$ python -q
>>> import numpy as np
>>> import numpy.linalg as la
>>> np.set_printoptions(suppress=True, linewidth=120)
>>> E = np.array([[0.6, 1.0, 0.0, 0.3],
...     [-0.1, 0.8, 0.5, -1.5],
...     [-1.8, 1.3, -0.6, -1.4],
...     [0.7, 0.1, 0.0, -0.3]])
>>> rng = np.random.default_rng(4895)
>>> E[3] = E[1] + 0.3 * rng.normal(size=4)
>>> E.round(3)
array([[ 0.6  ,  1.   ,  0.   ,  0.3  ],
       [-0.1  ,  0.8  ,  0.5  , -1.5  ],
       [-1.8  ,  1.3  , -0.6  , -1.4  ],
       [-0.412,  0.482,  0.693, -1.823]])
>>> def softmax(z):
...     e = np.exp(z - z.max(axis=-1, keepdims=True))
...     return e / e.sum(axis=-1, keepdims=True)
... 
>>> np.round(softmax(10 * E[1]), 3) + 0
array([0.   , 0.952, 0.047, 0.   ])
>>> np.round(softmax(E[1] + 2), 3)
array([0.181, 0.445, 0.33 , 0.045])
>>> scores = E @ E.T / np.sqrt(4)
>>> np.round(softmax(scores + np.triu(np.full(scores.shape, -np.inf), 1)), 3)
array([[1.   , 0.   , 0.   , 0.   ],
       [0.193, 0.807, 0.   , 0.   ],
       [0.021, 0.105, 0.874, 0.   ],
       [0.042, 0.281, 0.28 , 0.398]])
>>> np.round(softmax(scores), 3)
array([[0.415, 0.232, 0.182, 0.172],
       [0.071, 0.297, 0.278, 0.355],
       [0.019, 0.093, 0.77 , 0.118],
       [0.042, 0.281, 0.28 , 0.398]])
>>> q, vecs = la.qr(E[:, :3])[0], la.qr(E[:, 3:])[0]
>>> s = la.svd(q.T @ vecs, compute_uv=False)
>>> (s > 0.9).sum()
np.int64(1)
>>> np.round(np.degrees(np.arccos(s.clip(0, 1))), 3)
array([3.779])
>>> round(la.norm(q @ q.T - vecs @ vecs.T, 2), 3)
np.float64(1.0)
>>> P = np.triu(np.array([[-3, -3, -3, 1], [1, -1, 1, 1], [-3, 1, -2, 3], [2, 2, 3, -1]]), 1) + np.eye(4)
>>> B = P @ E @ la.inv(P)
>>> round(float(np.trace(B)), 3), np.round(np.trace(E), 3)
(-1.023, np.float64(-1.023))
>>> np.round(la.det(B), 3)
np.float64(-0.527)
>>> M = np.load("sample12.npy")
>>> M
array([[5, 0, 1, 3, 0, 3],
       [2, 4, 2, 1, 0, 0],
       [1, 1, 5, 0, 3, 3],
       [5, 4, 5, 4, 1, 5],
       [4, 5, 3, 3, 1, 1],
       [5, 2, 2, 5, 5, 2],
       [2, 0, 4, 3, 5, 1],
       [4, 4, 2, 5, 5, 0],
       [1, 4, 4, 5, 2, 2]])
>>> np.argsort(-la.norm(E, axis=0).round(6), kind="stable")[:3]
array([3, 0, 1])
>>> la.matrix_rank(E, rtol=0.1)
np.int64(3)
>>> np.round(np.abs(la.svd(E)[2][-1]), 3)
array([0.456, 0.171, 0.769, 0.415])
>>> round(float(la.norm(E, 2) / la.norm(E)), 3)
0.86
>>> X = np.load("a.npy")
>>> X
array([[ 6,  4, -3,  5, -5, -2],
       [ 4, -2, -3,  4,  4, -2],
       [-3, -3, -2,  3,  2, -5],
       [ 5,  4,  3,  4, -2, -1],
       [-5,  4,  2, -2, -6,  0],
       [-2, -2, -5, -1,  0,  0]])
>>> # equal to its transpose
>>> x0 = np.array([0, 3, 2, 3, -3, 1])
>>> a = np.maximum(X @ x0, 0)
>>> X.T @ a
array([ 239,  388,   59,  254, -408, -103])
>>> a
array([34,  0,  0, 35, 28,  0])
>>> np.maximum(X @ (3 * x0), 0)
array([102,   0,   0, 105,  84,   0])
>>> np.round(np.tanh(X @ x0), 3)
array([ 1., -1., -1.,  1.,  1., -1.])
>>> X * (a > 1e-9)[:, None]
array([[ 6,  4, -3,  5, -5, -2],
       [ 0,  0,  0,  0,  0,  0],
       [ 0,  0,  0,  0,  0,  0],
       [ 5,  4,  3,  4, -2, -1],
       [-5,  4,  2, -2, -6,  0],
       [ 0,  0,  0,  0,  0,  0]])
>>> np.maximum(X @ x0, 0) - np.maximum(-X @ x0, 0)
array([ 34, -14, -15,  35,  28, -19])
>>> B = X[0, 0] * X[1:] - np.outer(X[1:, 0], X[0])
>>> B
array([[  0, -28,  -6,   4,  44,  -4],
       [  0,  -6, -21,  33,  -3, -36],
       [  0,   4,  33,  -1,  13,   4],
       [  0,  44,  -3,  13, -61, -10],
       [  0,  -4, -36,   4, -10,  -4]])
>>> np.round(X[:, 0] / X[0, 0], 3)
array([ 1.   ,  0.667, -0.5  ,  0.833, -0.833, -0.333])
>>> np.flatnonzero(~B.round(6).any(axis=1))
array([], dtype=int64)
>>> W0 = np.array([[-3, -2, -1, 0, 1, 2, 3],
...     [4, 5, 6, 7, 8, 9, 10],
...     [11, 12, 13, 14, 15, 16, 17],
...     [18, 19, 20, 21, 22, 23, 24],
...     [25, 26, 27, 28, 29, 30, 31],
...     [32, 33, 34, 35, 36, 37, 38],
...     [39, 40, 41, 42, 43, 44, 45],
...     [46, 47, 48, 49, 50, 51, 52],
...     [53, 54, 55, 56, 57, 58, 59]])
>>> round(float(la.norm(W0, 2)), 3)
264.859
>>> np.round(la.norm(W0, "nuc"), 3)
np.float64(273.457)
>>> round(float(la.norm(W0[2], 1)), 3), round(la.norm(W0[2], np.inf), 3)
(98.0, np.float64(17.0))
>>> round(float(la.norm(W0, 1)), 3), np.round(la.norm(W0, np.inf), 3)
(279.0, np.float64(392.0))
>>> np.round(la.norm(W0, axis=1), 3)
array([  5.292,  19.261,  37.417,  55.812,  74.27 ,  92.752, 111.247, 129.75 , 148.257])
>>> [round(float(x), 3) for x in la.svd(W0, compute_uv=False)[:3]]
[264.859, 8.598, 0.0]
>>> la.matrix_rank(W0, rtol=0.1)
np.int64(1)
>>> B = X / la.norm(X, axis=1, keepdims=True)
>>> cov = B @ B.T
>>> round(np.degrees(np.arccos(np.clip(cov[3, 2], -1, 1))), 3)
np.float64(107.844)
>>> B = W0 / np.sqrt((W0 ** 2).mean(axis=1, keepdims=True))
>>> B[8].round(3)
array([0.946, 0.964, 0.982, 0.999, 1.017, 1.035, 1.053])
>>> la.matrix_rank(B) == la.matrix_rank(W0)
np.True_
>>> B = W0 / la.norm(W0, axis=1, keepdims=True)
>>> cov = B @ B.T
>>> (np.abs(cov) > 0.9).astype(int)
array([[1, 0, 0, 0, 0, 0, 0, 0, 0],
       [0, 1, 1, 1, 1, 1, 1, 1, 1],
       [0, 1, 1, 1, 1, 1, 1, 1, 1],
       [0, 1, 1, 1, 1, 1, 1, 1, 1],
       [0, 1, 1, 1, 1, 1, 1, 1, 1],
       [0, 1, 1, 1, 1, 1, 1, 1, 1],
       [0, 1, 1, 1, 1, 1, 1, 1, 1],
       [0, 1, 1, 1, 1, 1, 1, 1, 1],
       [0, 1, 1, 1, 1, 1, 1, 1, 1]])
>>> cov[4].round(3)
array([0.071, 0.979, 0.998, 1.   , 1.   , 1.   , 1.   , 1.   , 0.999])
>>> f = np.array([-2, 1, 1, 0, 1, -1, -1, -2, -2, -2]) + 0.5
>>> arr = np.outer(f, f) / (f @ f)
>>> arr.round(3)
array([[ 0.136, -0.136, -0.136, -0.045, -0.136,  0.045,  0.045,  0.136,  0.136,  0.136],
       [-0.136,  0.136,  0.136,  0.045,  0.136, -0.045, -0.045, -0.136, -0.136, -0.136],
       [-0.136,  0.136,  0.136,  0.045,  0.136, -0.045, -0.045, -0.136, -0.136, -0.136],
       [-0.045,  0.045,  0.045,  0.015,  0.045, -0.015, -0.015, -0.045, -0.045, -0.045],
       [-0.136,  0.136,  0.136,  0.045,  0.136, -0.045, -0.045, -0.136, -0.136, -0.136],
       [ 0.045, -0.045, -0.045, -0.015, -0.045,  0.015,  0.015,  0.045,  0.045,  0.045],
       [ 0.045, -0.045, -0.045, -0.015, -0.045,  0.015,  0.015,  0.045,  0.045,  0.045],
       [ 0.136, -0.136, -0.136, -0.045, -0.136,  0.045,  0.045,  0.136,  0.136,  0.136],
       [ 0.136, -0.136, -0.136, -0.045, -0.136,  0.045,  0.045,  0.136,  0.136,  0.136],
       [ 0.136, -0.136, -0.136, -0.045, -0.136,  0.045,  0.045,  0.136,  0.136,  0.136]])
>>> # row 2 repeats row 1
>>> B = arr / np.sqrt((arr ** 2).mean(axis=1, keepdims=True))
>>> np.round(la.norm(B, axis=1), 3)
array([3.162, 3.162, 3.162, 3.162, 3.162, 3.162, 3.162, 3.162, 3.162, 3.162])
>>> np.round(arr - arr.mean(axis=1, keepdims=True), 3)
array([[ 0.118, -0.155, -0.155, -0.064, -0.155,  0.027,  0.027,  0.118,  0.118,  0.118],
       [-0.118,  0.155,  0.155,  0.064,  0.155, -0.027, -0.027, -0.118, -0.118, -0.118],
       [-0.118,  0.155,  0.155,  0.064,  0.155, -0.027, -0.027, -0.118, -0.118, -0.118],
       [-0.039,  0.052,  0.052,  0.021,  0.052, -0.009, -0.009, -0.039, -0.039, -0.039],
       [-0.118,  0.155,  0.155,  0.064,  0.155, -0.027, -0.027, -0.118, -0.118, -0.118],
       [ 0.039, -0.052, -0.052, -0.021, -0.052,  0.009,  0.009,  0.039,  0.039,  0.039],
       [ 0.039, -0.052, -0.052, -0.021, -0.052,  0.009,  0.009,  0.039,  0.039,  0.039],
       [ 0.118, -0.155, -0.155, -0.064, -0.155,  0.027,  0.027,  0.118,  0.118,  0.118],
       [ 0.118, -0.155, -0.155, -0.064, -0.155,  0.027,  0.027,  0.118,  0.118,  0.118],
       [ 0.118, -0.155, -0.155, -0.064, -0.155,  0.027,  0.027,  0.118,  0.118,  0.118]])
>>> la.matrix_rank(B) == la.matrix_rank(arr)
np.True_
>>> x0 = np.array([5, 1, -5, -1, 0, -8, -2, -1, 5, -5])
>>> a = np.maximum(arr @ x0, 0)
>>> np.round(arr.T @ a, 3)
array([ 0.393, -0.393, -0.393, -0.131, -0.393,  0.131,  0.131,  0.393,  0.393,  0.393])
>>> np.round(arr * (a > 1e-9)[:, None], 3)
array([[ 0.136, -0.136, -0.136, -0.045, -0.136,  0.045,  0.045,  0.136,  0.136,  0.136],
       [-0.   ,  0.   ,  0.   ,  0.   ,  0.   , -0.   , -0.   , -0.   , -0.   , -0.   ],
       [-0.   ,  0.   ,  0.   ,  0.   ,  0.   , -0.   , -0.   , -0.   , -0.   , -0.   ],
       [-0.   ,  0.   ,  0.   ,  0.   ,  0.   , -0.   , -0.   , -0.   , -0.   , -0.   ],
       [-0.   ,  0.   ,  0.   ,  0.   ,  0.   , -0.   , -0.   , -0.   , -0.   , -0.   ],
       [ 0.045, -0.045, -0.045, -0.015, -0.045,  0.015,  0.015,  0.045,  0.045,  0.045],
       [ 0.045, -0.045, -0.045, -0.015, -0.045,  0.015,  0.015,  0.045,  0.045,  0.045],
       [ 0.136, -0.136, -0.136, -0.045, -0.136,  0.045,  0.045,  0.136,  0.136,  0.136],
       [ 0.136, -0.136, -0.136, -0.045, -0.136,  0.045,  0.045,  0.136,  0.136,  0.136],
       [ 0.136, -0.136, -0.136, -0.045, -0.136,  0.045,  0.045,  0.136,  0.136,  0.136]])
>>> a.round(3)
array([0.682, 0.   , 0.   , 0.   , 0.   , 0.227, 0.227, 0.682, 0.682, 0.682])
>>> w, vecs = la.eigh(arr)
>>> x0 = np.array([-1, 0, -2, -1, 2, 1, 1, -1, -2, 1])
>>> np.round(la.eigvalsh(arr[1:, 1:]), 3) + 0
array([0.   , 0.   , 0.   , 0.   , 0.   , 0.   , 0.   , 0.   , 0.864])
>>> np.round(vecs * np.abs(w) @ vecs.T, 3)
array([[ 0.136, -0.136, -0.136, -0.045, -0.136,  0.045,  0.045,  0.136,  0.136,  0.136],
       [-0.136,  0.136,  0.136,  0.045,  0.136, -0.045, -0.045, -0.136, -0.136, -0.136],
       [-0.136,  0.136,  0.136,  0.045,  0.136, -0.045, -0.045, -0.136, -0.136, -0.136],
       [-0.045,  0.045,  0.045,  0.015,  0.045, -0.015, -0.015, -0.045, -0.045, -0.045],
       [-0.136,  0.136,  0.136,  0.045,  0.136, -0.045, -0.045, -0.136, -0.136, -0.136],
       [ 0.045, -0.045, -0.045, -0.015, -0.045,  0.015,  0.015,  0.045,  0.045,  0.045],
       [ 0.045, -0.045, -0.045, -0.015, -0.045,  0.015,  0.015,  0.045,  0.045,  0.045],
       [ 0.136, -0.136, -0.136, -0.045, -0.136,  0.045,  0.045,  0.136,  0.136,  0.136],
       [ 0.136, -0.136, -0.136, -0.045, -0.136,  0.045,  0.045,  0.136,  0.136,  0.136],
       [ 0.136, -0.136, -0.136, -0.045, -0.136,  0.045,  0.045,  0.136,  0.136,  0.136]])
>>> x0 = np.array([5, 4, 5, -4, 5, 3, 2, 0, -4, 2])
>>> np.round(arr @ x0, 3)
array([-1.091,  1.091,  1.091,  0.364,  1.091, -0.364, -0.364, -1.091, -1.091, -1.091])
>>> F = np.array([[0.5, 0.5, 0.0, 0.0],
...     [0.0, 0.5, 0.0, 0.5],
...     [0.0, 0.0, 1.0, 0.0],
...     [0.5, 0.0, 0.0, 0.5]])
>>> labels = rng.permutation(4)
>>> B = F[:, labels] * rng.choice([-1, 1], 4)
>>> B
array([[ 0. ,  0. , -0.5,  0.5],
       [ 0.5,  0. , -0.5,  0. ],
       [ 0. ,  1. , -0. ,  0. ],
       [ 0.5,  0. , -0. ,  0.5]])
>>> U, _, Vh = la.svd(F.T @ B)
>>> np.round(U @ Vh, 3) + 0
array([[ 0.,  0.,  0.,  1.],
       [ 0.,  0., -1.,  0.],
       [ 0.,  1.,  0.,  0.],
       [ 1.,  0.,  0.,  0.]])
>>> labels
array([3, 2, 1, 0])
>>> np.round(la.lstsq(F, B)[0], 3) + 0
array([[ 0.,  0.,  0.,  1.],
       [ 0.,  0., -1.,  0.],
       [ 0.,  1.,  0.,  0.],
       [ 1.,  0.,  0.,  0.]])
>>> B = F + rng.integers(-2, 3, (4, 2)) @ rng.integers(-2, 3, (2, 4))
>>> B
array([[-2.5,  1.5,  2. ,  1. ],
       [-5. ,  3.5,  2. ,  3.5],
       [ 4. , -4. ,  1. , -4. ],
       [-2.5,  1. ,  2. ,  1.5]])
>>> np.round(la.svd(B - F, compute_uv=False), 3) + 0
array([10.737,  3.117,  0.   ,  0.   ])
>>> la.matrix_rank(B - F, tol=1e-8)
np.int64(2)
>>> data = np.loadtxt("layer0.csv", delimiter=",")
>>> data
array([[ 0.,  7.,  0.,  0., 26.,  0.],
       [ 0., 21., 10.,  0.,  0.,  0.],
       [ 0., 29.,  0.,  0.,  1.,  0.],
       [ 7.,  0.,  0.,  1.,  6.,  2.],
       [ 0.,  0.,  0., 18., 14., 20.],
       [ 0.,  1.,  0.,  0.,  0.,  0.],
       [ 2.,  4.,  0.,  0., 25.,  0.],
       [ 0., 27.,  0.,  0.,  3.,  0.],
       [15.,  2., 13.,  0.,  0.,  0.],
       [10.,  0.,  6.,  1.,  0.,  0.],
       [ 8.,  6.,  1., 20.,  2., 13.],
       [ 2.,  2.,  0.,  0., 26.,  0.],
       [ 0., 22.,  0.,  0.,  0.,  0.],
       [ 0.,  9.,  0.,  0., 17.,  0.],
       [ 0., 15.,  8., 30.,  0.,  5.],
       [ 5.,  0.,  0.,  0., 33.,  0.],
       [ 0.,  8.,  0., 15.,  4., 11.],
       [ 0.,  9.,  0., 21.,  9., 18.],
       [ 8.,  0.,  2.,  0.,  9.,  0.],
       [ 0.,  2.,  0.,  0.,  9.,  0.],
       [ 0.,  9.,  0., 33.,  3., 24.],
       [ 0.,  6.,  7., 19.,  0.,  1.],
       [20.,  0.,  8.,  0.,  1.,  0.],
       [25.,  0.,  0.,  0., 15.,  6.],
       [25.,  0.,  7.,  1.,  3.,  0.],
       [13.,  5.,  4., 19.,  0., 11.],
       [ 0.,  8.,  3.,  0.,  0.,  0.],
       [ 0., 17.,  0.,  0., 28.,  0.],
       [ 0., 27.,  2.,  9.,  0.,  0.],
       [11.,  0.,  4.,  0.,  4.,  0.],
       [15.,  0.,  0.,  0., 19.,  1.],
       [12.,  0.,  6., 18.,  0.,  8.],
       [ 0.,  0.,  0.,  0., 21.,  2.],
       [ 0., 11.,  0.,  6.,  1.,  2.]])
>>> x0 = np.array([-1, 1, -2, -4, -1, 1])
>>> target = data @ x0
>>> b, lr = np.zeros(6), 1 / la.norm(data, 2) ** 2
>>> for i in range(8):
...     b -= lr * data.T @ (data @ b - target)
...     if i % 2 == 0: print(i, round(la.norm(data @ b - target), 3))
... 
0 108.075
2 68.186
4 56.592
6 50.276
>>> round(la.cond(data), 3)
np.float64(7.483)
>>> b.round(3)
array([-1.3  ,  0.643, -1.126, -2.9  , -0.74 , -0.79 ])
>>> P = data @ la.solve(data.T @ data, data.T)
>>> np.round(P @ data[:, 4], 3) + 0
array([26.,  0.,  1.,  6., 14.,  0., 25.,  3.,  0.,  0.,  2., 26.,  0., 17.,  0., 33.,  4.,  9.,  9.,  9.,  3.,  0.,
        1., 15.,  3.,  0.,  0., 28.,  0.,  4., 19.,  0., 21.,  1.])
>>> np.round(la.eigvalsh(P), 3) + 0
array([0., 0., 0., 0., 0., 0., 0., 0., 0., 0., 0., 0., 0., 0., 0., 0., 0., 0., 0., 0., 0., 0., 0., 0., 0., 0., 0., 0.,
       1., 1., 1., 1., 1., 1.])
>>> np.trace(P)
np.float64(6.0)
>>> np.allclose(P @ P, P)
True
>>> la.matrix_rank(np.eye(34) - P)
np.int64(28)
>>> labels = rng.integers(0, 3, 3)
>>> A = (labels[:, None] == labels) * -2 + np.eye(3)
>>> A
array([[-1.,  0., -2.],
       [ 0., -1.,  0.],
       [-2.,  0., -1.]])
>>> # equal to its transpose
>>> w, vecs = la.eigh(A)
>>> x0 = np.array([2, 2, 2])
>>> np.abs(A).sum(axis=1).max(), np.abs(w).max()
(np.float64(3.0), np.float64(3.0))
